In [1]: import numpy as np

In [2]: np.set_printoptions(precision=1, suppress=True, linewidth=120)

In [3]: rng = np.random.default_rng(71031)

In [4]: th = rng.uniform(0, 2 * np.pi, 27)

In [5]: q, _ = np.linalg.qr(np.array([[1.2, 0.3],
   ...:     [0.0, -0.7],
   ...:     [-1.3, 1.4],
   ...:     [-0.4, -0.7],
   ...:     [-3.1, 0.9],
   ...:     [0.8, -0.2],
   ...:     [-2.4, -0.7],
   ...:     [-0.3, 1.5],
   ...:     [0.3, -2.7],
   ...:     [2.1, 1.4],
   ...:     [-0.5, 1.0],
   ...:     [0.2, -1.0]]))

In [6]: W0 = 5 * np.c_[np.cos(th), np.sin(th)] @ q.T

In [7]: W0.round(1) + 0
Out[7]: 
array([[ 1.1, -0.6,  0.4, -0.9, -1.4,  0.4, -2.3,  1.2, -2.3,  2.8,  0.6, -0.8],
       [ 1.1, -0.6,  0.3, -0.9, -1.5,  0.4, -2.4,  1.1, -2.2,  2.8,  0.5, -0.7],
       [-1.2,  0.6, -0.2,  0.9,  1.6, -0.4,  2.4, -1.1,  2.1, -2.8, -0.5,  0.7],
       [ 1.2, -0.6,  0.1, -0.9, -1.7,  0.5, -2.5,  1. , -1.9,  2.8,  0.4, -0.6],
       [ 0.7,  0.5, -2. ,  0.2, -3.1,  0.8, -1.4, -1.3,  2.1,  0.7, -1.1,  0.8],
       [-1. ,  0.7, -0.7,  0.9,  0.8, -0.2,  2.1, -1.4,  2.6, -2.6, -0.8,  0.9],
       [-1.3,  0.1,  1.1,  0.5,  3. , -0.8,  2.6,  0. ,  0.2, -2.4,  0.3,  0. ],
       [-0.9, -0.4,  1.9,  0. ,  3.2, -0.8,  1.8,  1. , -1.6, -1.2,  0.9, -0.7],
       [ 1. , -0.7,  0.7, -0.9, -0.9,  0.3, -2.1,  1.4, -2.6,  2.6,  0.7, -0.9],
       [ 1.3, -0.1, -1.1, -0.5, -3. ,  0.8, -2.6, -0.1, -0.2,  2.4, -0.3,  0. ],
       [ 1.2,  0. , -1.3, -0.4, -3.2,  0.8, -2.4, -0.3,  0.3,  2.1, -0.5,  0.2],
       [ 1.1, -0.6,  0.3, -0.9, -1.5,  0.4, -2.4,  1.1, -2.1,  2.8,  0.5, -0.7],
       [ 0.1, -0.8,  1.9, -0.7,  1.7, -0.4, -0.3,  1.8, -3.1,  1.1,  1.2, -1.2],
       [ 0.8,  0.4, -1.9,  0.1, -3.2,  0.8, -1.6, -1.1,  1.9,  0.9, -1. ,  0.8],
       [-1.3,  0.3,  0.6,  0.7,  2.5, -0.7,  2.6, -0.5,  1. , -2.7,  0. ,  0.3],
       [-0.7, -0.5,  2. , -0.2,  3. , -0.8,  1.3,  1.3, -2.2, -0.6,  1.1, -0.9],
       [ 1.2, -0.1, -1.2, -0.5, -3.1,  0.8, -2.5, -0.2,  0.1,  2.2, -0.4,  0.1],
       [ 0.3,  0.7, -2. ,  0.5, -2.5,  0.6, -0.6, -1.6,  2.8, -0.2, -1.2,  1.1],
       [-1.2,  0.6, -0.2,  0.9,  1.6, -0.4,  2.4, -1.1,  2.1, -2.8, -0.5,  0.7],
       [-1.3,  0.5,  0.2,  0.8,  2.2, -0.6,  2.6, -0.7,  1.5, -2.8, -0.2,  0.5],
       [-0.4,  0.8, -1.7,  0.8, -1.1,  0.2,  0.8, -1.8,  3.2, -1.7, -1.2,  1.2],
       [ 1.1, -0.7,  0.5, -0.9, -1.1,  0.3, -2.2,  1.3, -2.4,  2.7,  0.7, -0.8],
       [ 0.9,  0.4, -1.9,  0. , -3.2,  0.8, -1.8, -1. ,  1.6,  1.2, -1. ,  0.7],
       [-1.3,  0.4,  0.4,  0.8,  2.3, -0.6,  2.6, -0.6,  1.3, -2.7, -0.1,  0.4],
       [ 0.8, -0.8,  1.1, -0.9, -0.1,  0.1, -1.7,  1.6, -3. ,  2.4,  1. , -1.1],
       [ 0.6,  0.6, -2. ,  0.3, -2.8,  0.7, -1. , -1.5,  2.5,  0.2, -1.2,  1. ],
       [-0.8, -0.4,  2. , -0.1,  3.1, -0.8,  1.5,  1.2, -2. , -0.8,  1. , -0.8]])

In [8]: W2 = W0[[23, 11]].astype(float)

In [9]: for _ in range(5):
   ...:     lab = np.linalg.norm(W0[:, None] - W2, axis=-1).argmin(axis=1)
   ...:     W2 = np.array([W0[lab == j].mean(axis=0) for j in range(2)])
   ...: 

In [10]: lab
Out[10]: array([1, 1, 0, 1, 1, 0, 0, 0, 1, 1, 1, 1, 1, 1, 0, 0, 1, 1, 0, 0, 0, 1, 1, 0, 1, 1, 0])

In [11]: W2[1] - W2[0]
Out[11]: array([ 1.9, -0.4, -1. , -1. , -3.9,  1. , -3.9,  0.5, -1.3,  3.9, -0.1, -0.3])

In [12]: W2.round(1) + 0
Out[12]: 
array([[-1. ,  0.3,  0.5,  0.6,  2. , -0.5,  2.1, -0.3,  0.7, -2.1,  0. ,  0.2],
       [ 0.9, -0.2, -0.5, -0.5, -1.9,  0.5, -1.9,  0.2, -0.5,  1.8, -0.1, -0.1]])

In [13]: np.abs(W2[1] - W2[0]).argmax()
Out[13]: np.int64(9)
